In [1]: import numpy as np

In [2]: import numpy.linalg as la

In [3]: np.set_printoptions(precision=1, suppress=True, linewidth=140, legacy="1.25")

In [4]: M = np.loadtxt("run3.csv", delimiter=",")

In [5]: print(M)
[[0. 3. 0. 3.]
 [9. 5. 9. 5.]
 [0. 3. 0. 3.]
 [9. 5. 9. 5.]]

In [6]: # rows 0 and 2 are equal

In [7]: print(la.lstsq(M[:-1].T, M[-1])[2])
2

In [8]: print(np.allclose(M[:-1].T @ la.lstsq(M[:-1].T, M[-1])[0], M[-1]))
True

In [9]: print(round(np.trace(la.pinv(M) @ M), 1))
2.0

In [10]: print(np.abs(np.diag(la.qr(M)[1])) > 1e-9)
[ True  True False False]

In [11]: left, sigma, Vt = la.svd(M)

In [12]: print(sigma.round(1) + 0)
[20.8  5.2  0.   0. ]

In [13]: A2 = left[:, :2] @ np.diag(sigma[:2]) @ Vt[:2]

In [14]: print(la.matrix_rank(M, rtol=0.05))
2

In [15]: rank = la.matrix_rank(M)

In [16]: print(rank)
2

In [17]: ns = la.svd(M)[2][rank:].T

In [18]: print([int(la.matrix_rank(M[:, :j + 1])) for j in range(4)])
[1, 2, 2, 2]

In [19]: print(ns.shape)
(4, 2)

In [20]: print(np.round(ns @ ns.T, 1) + 0)
[[ 0.5  0.  -0.5  0. ]
 [ 0.   0.5  0.  -0.5]
 [-0.5  0.   0.5  0. ]
 [ 0.  -0.5  0.   0.5]]

In [21]: print(np.round(M @ ns, 1) + 0)
[[0. 0.]
 [0. 0.]
 [0. 0.]
 [0. 0.]]

In [22]: print(la.cond(M) > 100)
True

In [23]: print(np.argsort(-la.norm(M, axis=0).round(6), kind="stable")[:3])
[0 2 1]

In [24]: m1 = np.load("block17.npy")

In [25]: print(m1)
[[ 1  4  2  1  5  0]
 [ 6  9  6  5  9  5]
 [ 6  6 12  6  7 12]
 [ 1  2  2  3  0  3]
 [ 1  3  5  1  5  4]
 [ 2  5  7  4  5  7]
 [ 5  5  4  4  4  5]
 [ 1  2  2  3  0  3]
 [ 0  0  0  0  0  0]
 [ 6  6 12  6  7 12]
 [ 5  0  2  1  0  2]
 [ 4  1  5  2  2  5]
 [ 1  3  5  1  5  4]
 [14  6 11  7  6 12]
 [ 5  0  2  1  0  2]
 [ 5  0  2  1  0  2]
 [ 5  4 10  3  7  9]
 [ 2  5  7  4  5  7]
 [ 0  0  0  0  0  0]
 [ 1  3  5  1  5  4]
 [10  8 11  9  6 13]
 [ 1  4  2  1  5  0]
 [ 7 10 11  8  9 12]
 [ 0  0  0  0  0  0]
 [ 4  1  5  2  2  5]]

In [26]: m1.reshape(25, 7)
Traceback (most recent call last):
  Cell In[26], line 1
    m1.reshape(25, 7)
ValueError: cannot reshape array of size 150 into shape (25,7)


In [27]: print(m1.ravel(order="F"))
[ 1  6  6  1  1  2  5  1  0  6  5  4  1 14  5  5  5  2  0  1 10  1  7  0  4  4  9  6  2  3  5  5  2  0  6  0  1  3  6  0  0  4  5  0  3  8
  4 10  0  1  2  6 12  2  5  7  4  2  0 12  2  5  5 11  2  2 10  7  0  5 11  2 11  0  5  1  5  6  3  1  4  4  3  0  6  1  2  1  7  1  1  3
  4  0  1  9  1  8  0  2  5  9  7  0  5  5  4  0  0  7  0  2  5  6  0  0  7  5  0  5  6  5  9  0  2  0  5 12  3  4  7  5  3  0 12  2  5  4
 12  2  2  9  7  0  4 13  0 12  0  5]

In [28]: print(m1.reshape(-1, 2))
[[ 1  4]
 [ 2  1]
 [ 5  0]
 [ 6  9]
 [ 6  5]
 [ 9  5]
 [ 6  6]
 [12  6]
 [ 7 12]
 [ 1  2]
 [ 2  3]
 [ 0  3]
 [ 1  3]
 [ 5  1]
 [ 5  4]
 [ 2  5]
 [ 7  4]
 [ 5  7]
 [ 5  5]
 [ 4  4]
 [ 4  5]
 [ 1  2]
 [ 2  3]
 [ 0  3]
 [ 0  0]
 [ 0  0]
 [ 0  0]
 [ 6  6]
 [12  6]
 [ 7 12]
 [ 5  0]
 [ 2  1]
 [ 0  2]
 [ 4  1]
 [ 5  2]
 [ 2  5]
 [ 1  3]
 [ 5  1]
 [ 5  4]
 [14  6]
 [11  7]
 [ 6 12]
 [ 5  0]
 [ 2  1]
 [ 0  2]
 [ 5  0]
 [ 2  1]
 [ 0  2]
 [ 5  4]
 [10  3]
 [ 7  9]
 [ 2  5]
 [ 7  4]
 [ 5  7]
 [ 0  0]
 [ 0  0]
 [ 0  0]
 [ 1  3]
 [ 5  1]
 [ 5  4]
 [10  8]
 [11  9]
 [ 6 13]
 [ 1  4]
 [ 2  1]
 [ 5  0]
 [ 7 10]
 [11  8]
 [ 9 12]
 [ 0  0]
 [ 0  0]
 [ 0  0]
 [ 4  1]
 [ 5  2]
 [ 2  5]]

In [29]: T = m1.reshape(25, 2, -1)

In [30]: print(T.sum(axis=1))
[[ 2  9  2]
 [11 18 11]
 [12 13 24]
 [ 4  2  5]
 [ 2  8  9]
 [ 6 10 14]
 [ 9  9  9]
 [ 4  2  5]
 [ 0  0  0]
 [12 13 24]
 [ 6  0  4]
 [ 6  3 10]
 [ 2  8  9]
 [21 12 23]
 [ 6  0  4]
 [ 6  0  4]
 [ 8 11 19]
 [ 6 10 14]
 [ 0  0  0]
 [ 2  8  9]
 [19 14 24]
 [ 2  9  2]
 [15 19 23]
 [ 0  0  0]
 [ 6  3 10]]

In [31]: print(np.swapaxes(T, 1, 2)[20])
[[10  9]
 [ 8  6]
 [11 13]]

In [32]: print(np.einsum("ihd,ihd->ih", T, T))
[[ 21  26]
 [153 131]
 [216 229]
 [  9  18]
 [ 35  42]
 [ 78  90]
 [ 66  57]
 [  9  18]
 [  0   0]
 [216 229]
 [ 29   5]
 [ 42  33]
 [ 35  42]
 [353 229]
 [ 29   5]
 [ 29   5]
 [141 139]
 [ 78  90]
 [  0   0]
 [ 35  42]
 [285 286]
 [ 21  26]
 [270 289]
 [  0   0]
 [ 42  33]]

In [33]: print(np.einsum("ihd,jhd->hij", T, T).shape)
(2, 25, 25)
